$ python3 -q
>>> import numpy as np
>>> np.set_printoptions(precision=3, suppress=True, linewidth=160, sign=" ")
>>> B = np.array([[-0.8], [0.0], [-0.6], [0.2]])
>>> cent = np.array([[1.6, 1.0, 1.7, 2.0]])
>>> arr = B @ cent
>>> arr
array([[-1.28, -0.8 , -1.36, -1.6 ],
       [ 0.  ,  0.  ,  0.  ,  0.  ],
       [-0.96, -0.6 , -1.02, -1.2 ],
       [ 0.32,  0.2 ,  0.34,  0.4 ]])
>>> U, sig, Vt = np.linalg.svd(arr, full_matrices=False)
>>> np.abs(U[:, 0]).round(6).argmax()
np.int64(0)
>>> np.abs(Vt[0])
array([ 0.495,  0.309,  0.526,  0.619])
>>> np.round(U.T @ U, 3) + 0
array([[ 1.,  0.,  0.,  0.],
       [ 0.,  1.,  0.,  0.],
       [ 0.,  0.,  1.,  0.],
       [ 0.,  0.,  0.,  1.]])
>>> m1 = np.array([[0, 1, 3, 3], [0, 2, 3, 3], [3, 3, 2, 1], [2, 1, 1, 0]])
>>> m1[:, 0] = 4 * m1[:, 1]
>>> m1
array([[  4,   1,   3,   3],
       [  8,   2,   3,   3],
       [ 12,   3,   2,   1],
       [  4,   1,   1,   0]])
>>> U, sig, Vt = np.linalg.svd(m1)
>>> sig.round(3) + 0
array([ 16.825,   3.698,   0.509,   0.   ])
>>> np.argmax(sig[:-1] / (sig[1:] + 1e-6)) + 1
np.int64(3)
>>> B = U[:, :3] @ np.diag(sig[:3]) @ Vt[:3]
>>> np.linalg.matrix_rank(B)
np.int64(3)
>>> round(np.linalg.norm(m1 - B, 2), 3), np.round(sig[3], 3)
(np.float64(0.0), np.float64(0.0))
>>> U, sig, Vt = np.linalg.svd(arr)
>>> vecs = Vt[:(sig > 1e-8).sum()]
>>> rng = np.random.default_rng(398313)
>>> vec = arr[0] + -2 * arr[2] + rng.integers(2) * np.eye(4)[2]
>>> vec
array([ 0.64,  0.4 ,  1.68,  0.8 ])
>>> np.allclose(vecs.T @ vecs @ vec, vec)
False
>>> round(np.linalg.norm(vec - vecs.T @ vecs @ vec), 3)
np.float64(0.851)
>>> X = np.array([[-5, 8, 0, 0], [-7, -1, 0, 0], [0, 0, -5, 0], [0, 0, 0, -7]])
>>> B = X / np.sqrt((X ** 2).mean(axis=1, keepdims=True))
>>> B[0]
array([-1.06 ,  1.696,  0.   ,  0.   ])
>>> np.linalg.norm(B, axis=1)
array([ 2.,  2.,  2.,  2.])
>>> (X != 0).astype(int)
array([[ 1,  1,  0,  0],
       [ 1,  1,  0,  0],
       [ 0,  0,  1,  0],
       [ 0,  0,  0,  1]])
>>> lab = rng.permutation(4)
>>> B = X[:, lab] * rng.choice([-1, 1], 4)
>>> B
array([[ 5,  0,  0, -8],
       [ 7,  0,  0,  1],
       [ 0,  0, -5,  0],
       [ 0,  7,  0,  0]])
>>> U, _, Vt = np.linalg.svd(X.T @ B)
>>> lab
array([ 0,  3,  2,  1])
>>> np.round(np.linalg.lstsq(X, B)[0], 3) + 0
array([[-1.,  0.,  0.,  0.],
       [ 0.,  0.,  0., -1.],
       [ 0.,  0.,  1.,  0.],
       [ 0., -1.,  0.,  0.]])
>>> np.sort(np.abs(np.linalg.eigvals(X)))
array([ 5.  ,  7.  ,  7.81,  7.81])
>>> X @ X
array([[-31, -48,   0,   0],
       [ 42, -55,   0,   0],
       [  0,   0,  25,   0],
       [  0,   0,   0,  49]])
>>> np.trace(X)
np.int64(-18)
>>> np.allclose(X, X.T)
False
>>> K = np.load("m.npy")
>>> K
array([[ 0, -2,  0,  0],
       [ 0, -3,  0,  0],
       [ 0,  0,  0, -2],
       [ 0,  0,  0, -3]])
>>> K[:, 1] @ K[:, 0]
np.int64(0)
>>> np.linalg.pinv(K)
array([[ 0.   ,  0.   ,  0.   ,  0.   ],
       [-0.154, -0.231,  0.   ,  0.   ],
       [ 0.   ,  0.   ,  0.   ,  0.   ],
       [ 0.   ,  0.   , -0.154, -0.231]])
>>> K @ K.T
array([[ 4,  6,  0,  0],
       [ 6,  9,  0,  0],
       [ 0,  0,  4,  6],
       [ 0,  0,  6,  9]])
>>> np.abs(np.diag(np.linalg.qr(K)[1])) > 1e-9
array([False,  True, False,  True])
>>> np.unique(K.round(6), axis=0).shape
(4, 4)
>>> K @ np.linalg.pinv(K) @ K
array([[ 0., -2.,  0.,  0.],
       [ 0., -3.,  0.,  0.],
       [ 0.,  0.,  0., -2.],
       [ 0.,  0.,  0., -3.]])
>>> K - K[0]
array([[ 0,  0,  0,  0],
       [ 0, -1,  0,  0],
       [ 0,  2,  0, -2],
       [ 0,  2,  0, -3]])
>>> np.round(np.linalg.norm(K), 3)
np.float64(5.099)
>>> np.diff(K, axis=0)
array([[ 0, -1,  0,  0],
       [ 0,  3,  0, -2],
       [ 0,  0,  0, -1]])
>>> U, sig, Vt = np.linalg.svd(K)
>>> np.argmax(sig[:-1] / (sig[1:] + 1e-6)) + 1
np.int64(2)
>>> sig
array([ 3.606,  3.606,  0.   ,  0.   ])
>>> B = U[:, :2] @ np.diag(sig[:2]) @ Vt[:2]
>>> np.linalg.matrix_rank(K, rtol=0.05)
np.int64(2)
>>> np.linalg.matrix_rank(B)
np.int64(2)
>>> round(float(np.linalg.norm(K - B) / np.linalg.norm(K)), 3)
0.0
>>> B
array([[ 0., -2.,  0.,  0.],
       [ 0., -3.,  0.,  0.],
       [ 0.,  0.,  0., -2.],
       [ 0.,  0.,  0., -3.]])
>>> np.argsort(-np.linalg.norm(K, axis=0).round(6), kind="stable")[:3]
array([ 1,  3,  0])
>>> np.linalg.cond(K) > 100
np.True_
>>> data = np.loadtxt("dump.csv", delimiter=",")
>>> data
array([[ 4.177,  6.932,  8.041],
       [-4.187, -4.034, -2.15 ],
       [ 0.065, -2.958, -6.155]])
>>> t3 = np.stack([data, -3 * data, data[::-1]])
>>> np.linalg.matrix_rank(t3)
array([ 3,  3,  3])
>>> t3.shape
(3, 3, 3)
>>> (t3 @ data.T).shape
(3, 3, 3)
>>> data.sum(axis=0)
array([ 0.055, -0.06 , -0.264])
>>> np.diff(data, axis=0)
array([[ -8.364, -10.966, -10.191],
       [  4.252,   1.076,  -4.005]])
>>> round(np.linalg.norm(data), 3)
np.float64(14.67)
>>> data.shape
(3, 3)
>>> np.count_nonzero(data)
np.int64(9)
>>> U, sig, Vt = np.linalg.svd(K)
>>> vecs = Vt[:(sig > 1e-8).sum()]
>>> vec = K[1] + 2 * K[2] + rng.integers(2) * np.eye(4)[3]
>>> vec
array([ 0., -3.,  0., -4.])
>>> np.allclose(vecs.T @ vecs @ vec, vec)
True
>>> np.linalg.matrix_rank(np.vstack([K, vec]))
np.int64(2)
>>> np.diag(vecs.T @ vecs)
array([ 0.,  1.,  0.,  1.])
>>> th = np.radians(48)
>>> R = np.eye(3)
>>> R[1, 1] = R[2, 2] = np.cos(th)
>>> R[1, 2], R[2, 1] = -np.sin(th), np.sin(th)
>>> R
array([[ 1.   ,  0.   ,  0.   ],
       [ 0.   ,  0.669, -0.743],
       [ 0.   ,  0.743,  0.669]])
>>> B = data @ R.T
>>> np.allclose(data @ data.T, B @ B.T)
True
>>> np.linalg.svd(data, compute_uv=False), np.linalg.svd(B, compute_uv=False)
(array([ 14.064,   4.174,   0.013]), array([ 14.064,   4.174,   0.013]))
>>> round(float(np.linalg.det(R)), 3), round(np.trace(R), 3)
(1.0, np.float64(2.338))
>>> F = np.load("out5.npy")
>>> F
array([[ 1, -1, -1, -2],
       [-1,  1,  2,  1],
       [-2,  1,  0,  1],
       [ 2,  2,  2,  2]])
>>> r0 = np.array([3, -4, 0, 5])
>>> B = F + np.outer(r0, np.eye(4)[0])
>>> np.linalg.matrix_rank(B - F)
np.int64(1)
>>> round(np.linalg.det(B) / np.linalg.det(F), 3), round(float(1 + np.linalg.solve(F, r0)[0]), 3)
(np.float64(2.8), 2.8)
>>> round(np.linalg.norm(data, 2) / np.linalg.norm(data), 3)
np.float64(0.959)
>>> [round(float(x), 3) for x in np.linalg.svd(data, compute_uv=False)[:3]]
[14.064, 4.174, 0.013]
>>> np.linalg.cond(data) > 100
np.True_
>>> np.trace(F)
np.int64(4)
>>> (F + F.T) / 2
array([[ 1. , -1. , -1.5,  0. ],
       [-1. ,  1. ,  1.5,  1.5],
       [-1.5,  1.5,  0. ,  1.5],
       [ 0. ,  1.5,  1.5,  2. ]])
>>> np.allclose(F, F.T)
False
>>> np.sort(np.abs(np.linalg.eigvals(F)))
array([ 1.   ,  1.511,  1.511,  4.38 ])
>>> np.allclose(F @ F.T, F.T @ F)
False
>>> mat = 0.9 ** np.abs(np.subtract.outer(np.arange(3), np.arange(3)))
>>> mat
array([[ 1.  ,  0.9 ,  0.81],
       [ 0.9 ,  1.  ,  0.9 ],
       [ 0.81,  0.9 ,  1.  ]])
>>> q, R = np.linalg.qr(mat)
>>> q.shape, R.shape
((3, 3), (3, 3))
>>> q.round(3) + 0
array([[-0.637,  0.771,  0.   ],
       [-0.573, -0.473, -0.669],
       [-0.516, -0.426,  0.743]])
>>> q @ R
array([[ 1.  ,  0.9 ,  0.81],
       [ 0.9 ,  1.  ,  0.9 ],
       [ 0.81,  0.9 ,  1.  ]])
>>> q, vecs = np.linalg.qr(mat[:, :2])[0], np.linalg.qr(mat[:, 2:])[0]
>>> sig = np.linalg.svd(q.T @ vecs, compute_uv=False)
>>> np.round(np.linalg.norm(q @ q.T - vecs @ vecs.T, 2), 3)
np.float64(1.0)
>>> np.degrees(np.arccos(sig.clip(0, 1)))
array([ 5.16])
>>> sig
array([ 0.996])
>>> feats = np.loadtxt("mat.csv", delimiter=",")
>>> feats
array([[ 2.,  0.,  0.,  0.],
       [ 3.,  1.,  0.,  0.],
       [ 3.,  2.,  3.,  0.],
       [ 3.,  0.,  2.,  0.]])
>>> B = feats / np.linalg.norm(feats, axis=1, keepdims=True)
>>> G = B @ B.T
>>> G[3]
array([ 0.832,  0.789,  0.887,  1.   ])
>>> np.argwhere(np.triu(np.abs(G) > 0.95, 1))
array([], shape=(0, 2), dtype=int64)
>>> feats.reshape(2, -1)
array([[ 2.,  0.,  0.,  0.,  3.,  1.,  0.,  0.],
       [ 3.,  2.,  3.,  0.,  3.,  0.,  2.,  0.]])
>>> feats.ravel(order="F")
array([ 2.,  3.,  3.,  3.,  0.,  1.,  2.,  0.,  0.,  0.,  3.,  2.,  0.,  0.,  0.,  0.])
>>> feats.reshape(-1, 2)
array([[ 2.,  0.],
       [ 0.,  0.],
       [ 3.,  1.],
       [ 0.,  0.],
       [ 3.,  2.],
       [ 3.,  0.],
       [ 3.,  0.],
       [ 2.,  0.]])
>>> t3 = feats.reshape(4, 2, -1)
>>> np.einsum("ihd,jhd->hij", t3, t3).shape
(2, 4, 4)
>>> t3[:, 0]
array([[ 2.,  0.],
       [ 3.,  1.],
       [ 3.,  2.],
       [ 3.,  0.]])
>>> np.allclose(feats[:-1].T @ np.linalg.lstsq(feats[:-1].T, feats[-1])[0], feats[-1])
True
>>> np.unique(feats.round(6), axis=0).shape
(4, 4)
>>> np.linalg.lstsq(feats[:-1].T, feats[-1])[2]
np.int32(3)
>>> np.round(feats @ np.linalg.pinv(feats) @ feats, 3) + 0
array([[ 2.,  0.,  0.,  0.],
       [ 3.,  1.,  0.,  0.],
       [ 3.,  2.,  3.,  0.],
       [ 3.,  0.,  2.,  0.]])
>>> round(float(np.trace(np.linalg.pinv(feats) @ feats)), 3)
3.0
>>> np.abs(np.diag(np.linalg.qr(feats)[1])) > 1e-9
array([ True,  True,  True, False])
